% python3 -q
>>> import numpy as np
>>> from numpy import linalg as LA
>>> np.set_printoptions(suppress=True, linewidth=140)
>>> def tidy(a):
...     return np.round(a, 3) + 0
... 
>>> K = np.load("data.npy")
>>> K
array([[ -2.923,   2.307,  -4.701],
       [  2.411,  -1.942,   3.891],
       [  7.331,  -5.876,  11.791],
       [ -4.387,   3.55 ,  -7.011],
       [ -7.328,   5.833, -11.689],
       [ -1.494,   1.191,  -2.398],
       [ -2.998,   2.408,  -4.791],
       [ -4.754,   3.824,  -7.596],
       [  2.211,  -1.783,   3.479],
       [ -3.798,   3.006,  -6.057],
       [  1.526,  -1.241,   2.478],
       [  4.754,  -3.806,   7.616],
       [  2.968,  -2.357,   4.721],
       [ -3.725,   2.995,  -5.976],
       [ -6.819,   5.47 , -10.938],
       [ -2.326,   1.832,  -3.656],
       [  5.746,  -4.619,   9.218],
       [  1.555,  -1.236,   2.467],
       [ -6.077,   4.89 ,  -9.776],
       [ -2.472,   1.96 ,  -3.947],
       [  0.398,  -0.28 ,   0.585],
       [ -3.058,   2.434,  -4.919],
       [  4.021,  -3.218,   6.461],
       [  7.183,  -5.735,  11.471],
       [  2.838,  -2.257,   4.502],
       [  4.219,  -3.425,   6.796],
       [ -0.29 ,   0.248,  -0.562],
       [  1.219,  -0.973,   1.958],
       [  3.601,  -2.873,   5.79 ]])
>>> cent = K[[4, 10]].astype(float)
>>> for _ in range(4):
...     lab = LA.norm(K[:, None] - cent, axis=-1).argmin(axis=1)
...     cent = np.array([K[lab == j].mean(axis=0) for j in range(2)])
... 
>>> lab
array([0, 1, 1, 0, 0, 0, 0, 0, 1, 0, 1, 1, 1, 0, 0, 0, 1, 1, 0, 0, 1, 0, 1, 1, 1, 1, 1, 1, 1])
>>> np.abs(cent[1] - cent[0]).argmax()
np.int64(2)
>>> tidy(cent)
array([[-4.012,  3.208, -6.42 ],
       [ 3.231, -2.586,  5.166]])
>>> np.bincount(lab)
array([13, 16])
>>> tidy(cent[1] - cent[0])
array([ 7.243, -5.794, 11.586])
>>> X = np.loadtxt("a.csv", delimiter=",")
>>> X
array([[ 0.274, -2.148, -0.227,  2.682],
       [ 2.059, -3.027,  0.972,  0.208],
       [ 2.477,  1.245, -0.644, -1.12 ],
       [-0.087,  0.216, -2.533, -2.013]])
>>> rng = np.random.default_rng(21)
>>> lab = rng.permutation(4)
>>> lab
array([0, 1, 3, 2])
>>> B = X[lab][:, lab]
>>> np.trace(B)
np.float64(-5.41)
>>> np.diag(B)
array([ 0.274, -3.027, -2.013, -0.644])
>>> tidy(LA.det(B)), tidy(LA.det(X[lab]))
(np.float64(73.563), np.float64(-73.563))
>>> B
array([[ 0.274, -2.148,  2.682, -0.227],
       [ 2.059, -3.027,  0.208,  0.972],
       [-0.087,  0.216, -2.013, -2.533],
       [ 2.477,  1.245, -1.12 , -0.644]])
>>> r0 = np.array([-2, 1])
>>> tidy(np.correlate(B[1], B[3], "full"))
array([-1.326, -0.357,  5.82 ,  0.473, -8.328,  1.725,  2.408])
>>> np.convolve(B[1], r0)
array([-4.118,  8.113, -3.443, -1.736,  0.972])
>>> np.einsum("ii->", X)
np.float64(-5.41)
>>> tidy(LA.det(X.T))
np.float64(73.563)
>>> tidy(LA.eigvals(X).sum().real)
np.float64(-5.41)
>>> tidy(LA.eigvals(X))
array([ 0.66 +2.47j,  0.66 -2.47j, -3.102+0.j  , -3.628+0.j  ])
>>> tidy(np.poly(X))
array([ 1.   ,  5.41 ,  8.908, 29.138, 73.563])
>>> tidy(np.einsum("ij,ji->", X, X))
np.float64(11.452)
>>> B = np.array([[0, 1], [1, 1], [1, 2], [2, 0]])
>>> LA.matrix_rank(np.vstack([X, B.T]))
np.int64(4)
>>> tidy(B.T @ X.T)
array([[ 2.989, -1.639, -1.639, -6.343],
       [-2.328,  0.976,  2.434, -4.937]])
>>> x = np.array([0, 0, 0, -2])
>>> h1 = np.maximum(X @ x, 0)
>>> h1
array([0.   , 0.   , 2.24 , 4.026])
>>> X * (h1 > 1e-9)[:, None]
array([[ 0.   , -0.   , -0.   ,  0.   ],
       [ 0.   , -0.   ,  0.   ,  0.   ],
       [ 2.477,  1.245, -0.644, -1.12 ],
       [-0.087,  0.216, -2.533, -2.013]])
>>> tidy(np.maximum(X @ (3 * x), 0))
array([ 0.   ,  0.   ,  6.72 , 12.078])
>>> tidy(np.tanh(X @ x))
array([-1.   , -0.394,  0.978,  0.999])
>>> np.flatnonzero(h1 > 1e-9)
array([2, 3])
>>> data = np.array([[2.0, 2.0, 0.0, 0.0, 0.0],
...     [2.0, 3.0, 2.0, 0.0, 0.0],
...     [0.0, 2.0, 9.0, 2.0, 0.0],
...     [0.0, 0.0, 2.0, 4.0, 2.0],
...     [0.0, 0.0, 0.0, 2.0, 1.0]])
>>> vals, evecs = LA.eig(data)
>>> tidy(np.sort(LA.eigvals(data.T)))
array([-0.148,  0.29 ,  3.791,  4.793, 10.274])
>>> tidy(np.prod(vals))
np.float64(-8.0)
>>> theta = rng.uniform(0, 2 * np.pi, 23)
>>> Q, _ = LA.qr(np.array([[0.0, -0.9], [0.0, -1.0], [1.0, -1.3]]))
>>> M = 5 * np.c_[np.cos(theta), np.sin(theta)] @ Q.T
>>> tidy(M)
array([[ 3.239,  3.599,  1.249],
       [-1.776, -1.974, -4.237],
       [ 2.449,  2.721,  3.406],
       [ 0.402,  0.447, -4.964],
       [-1.548, -1.72 ,  4.432],
       [-2.171, -2.412, -3.804],
       [ 0.867,  0.963, -4.829],
       [ 2.99 ,  3.322,  2.242],
       [-3.162, -3.514, -1.629],
       [ 2.952,  3.28 ,  2.352],
       [ 0.152,  0.169, -4.995],
       [-3.237, -3.597, -1.259],
       [ 2.658,  2.953, -3.036],
       [ 3.174,  3.527,  1.578],
       [-3.292, -3.658, -0.885],
       [-3.068, -3.409, -1.992],
       [ 0.95 ,  1.056, -4.794],
       [-2.819, -3.132,  2.691],
       [-1.204, -1.338,  4.665],
       [ 2.779,  3.088,  2.782],
       [-1.225, -1.362,  4.652],
       [-0.006, -0.006, -5.   ],
       [-3.338, -3.709,  0.322]])
>>> U, sv, VT = LA.svd(M)
>>> evecs = VT[:(sv > 1e-8).sum()]
>>> x = M[11] + 2 * M[20] + rng.integers(2) * np.eye(3)[1]
>>> tidy(x)
array([-5.688, -5.32 ,  8.046])
>>> np.allclose(evecs.T @ evecs @ x, x)
False
>>> LA.matrix_rank(np.vstack([M, x]))
np.int64(3)
>>> lab = M[:, 2] > np.median(M[:, 2])
>>> r0 = M[lab].mean(axis=0) - M[~lab].mean(axis=0)
>>> lab.astype(int)
array([1, 0, 1, 0, 1, 0, 0, 1, 0, 1, 0, 0, 0, 1, 0, 0, 0, 1, 1, 1, 1, 0, 1])
>>> np.argsort(-np.abs(r0).round(6), kind="stable")
array([2, 1, 0])
>>> ((M - M.mean(axis=0)) @ r0 > 0).astype(int)
array([1, 0, 1, 0, 1, 0, 0, 1, 0, 1, 0, 0, 0, 1, 0, 0, 0, 1, 1, 1, 1, 0, 0])
>>> U, sv, VT = LA.svd(M)
>>> tidy(sv)
array([18.13 , 15.695,  0.   ])
>>> np.argmax(sv[:-1] / (sv[1:] + 1e-6)) + 1
np.int64(2)
>>> B = U[:, :2] @ np.diag(sv[:2]) @ VT[:2]
>>> tidy(B)
array([[ 3.239,  3.599,  1.249],
       [-1.776, -1.974, -4.237],
       [ 2.449,  2.721,  3.406],
       [ 0.402,  0.447, -4.964],
       [-1.548, -1.72 ,  4.432],
       [-2.171, -2.412, -3.804],
       [ 0.867,  0.963, -4.829],
       [ 2.99 ,  3.322,  2.242],
       [-3.162, -3.514, -1.629],
       [ 2.952,  3.28 ,  2.352],
       [ 0.152,  0.169, -4.995],
       [-3.237, -3.597, -1.259],
       [ 2.658,  2.953, -3.036],
       [ 3.174,  3.527,  1.578],
       [-3.292, -3.658, -0.885],
       [-3.068, -3.409, -1.992],
       [ 0.95 ,  1.056, -4.794],
       [-2.819, -3.132,  2.691],
       [-1.204, -1.338,  4.665],
       [ 2.779,  3.088,  2.782],
       [-1.225, -1.362,  4.652],
       [-0.006, -0.006, -5.   ],
       [-3.338, -3.709,  0.322]])
>>> LA.matrix_rank(B)
np.int64(2)
>>> tidy(np.abs(M - B).max())
np.float64(0.0)
>>> tidy(LA.norm(M - B, 2)), tidy(sv[2])
(np.float64(0.0), np.float64(0.0))
>>> tidy(LA.norm(M - B) / LA.norm(M))
np.float64(0.0)
>>> Ac = M - M.mean(axis=0)
>>> U, sv, VT = LA.svd(Ac, full_matrices=False)
>>> tidy(sv ** 2 / (sv ** 2).sum())
array([0.568, 0.432, 0.   ])
>>> (np.sign(U[:, 0]) == np.sign(U[0, 0])).astype(int)
array([1, 0, 1, 0, 1, 0, 0, 1, 0, 1, 0, 0, 1, 1, 0, 0, 0, 0, 1, 1, 1, 0, 0])
>>> tidy(Ac.mean(axis=0))
array([0., 0., 0.])
>>> tidy((sv ** 2).sum() ** 2 / (sv ** 4).sum())
np.float64(1.963)
>>> mat = np.array([[-2, -3, -3], [0, 2, -2]])
>>> mat[:, 2] = 3 * mat[:, 0]
>>> mat
array([[-2, -3, -6],
       [ 0,  2,  0]])
>>> x = np.array([2, 0, 3])
>>> x @ mat
Traceback (most recent call last):
  File "<python-input-80>", line 1, in <module>
    x @ mat
    ~~^~~~~
ValueError: matmul: Input operand 1 has a mismatch in its core dimension 0, with gufunc signature (n?,k),(k,m?)->(n?,m?) (size 2 is different from 3)
>>> (mat * x).sum(axis=1)
array([-22,   0])
>>> np.einsum("ij,j->i", mat, x)
array([-22,   0])
>>> mat @ (2 * x)
array([-44,   0])
>>> LA.norm(mat @ x) <= LA.norm(mat, 2) * LA.norm(x) + 1e-9
np.True_
>>> mat @ np.eye(3)[2]
array([-6.,  0.])
>>> mat @ np.ones(3)
array([-11.,   2.])
>>> def softmax(z):
...     e = np.exp(z - z.max(axis=-1, keepdims=True))
...     return e / e.sum(axis=-1, keepdims=True)
... 
>>> tidy(softmax(mat[1] + -2))
array([0.107, 0.787, 0.107])
>>> tidy(softmax(10 * mat[1]))
array([0., 1., 0.])
>>> att = mat @ mat.T / np.sqrt(3)
>>> tidy(softmax(att + np.triu(np.full(att.shape, -np.inf), 1)))
array([[1.   , 0.   ],
       [0.003, 0.997]])
>>> softmax(att).round(6).argmax(axis=1)
array([0, 1])
>>> tidy(softmax(att))
array([[1.   , 0.   ],
       [0.003, 0.997]])
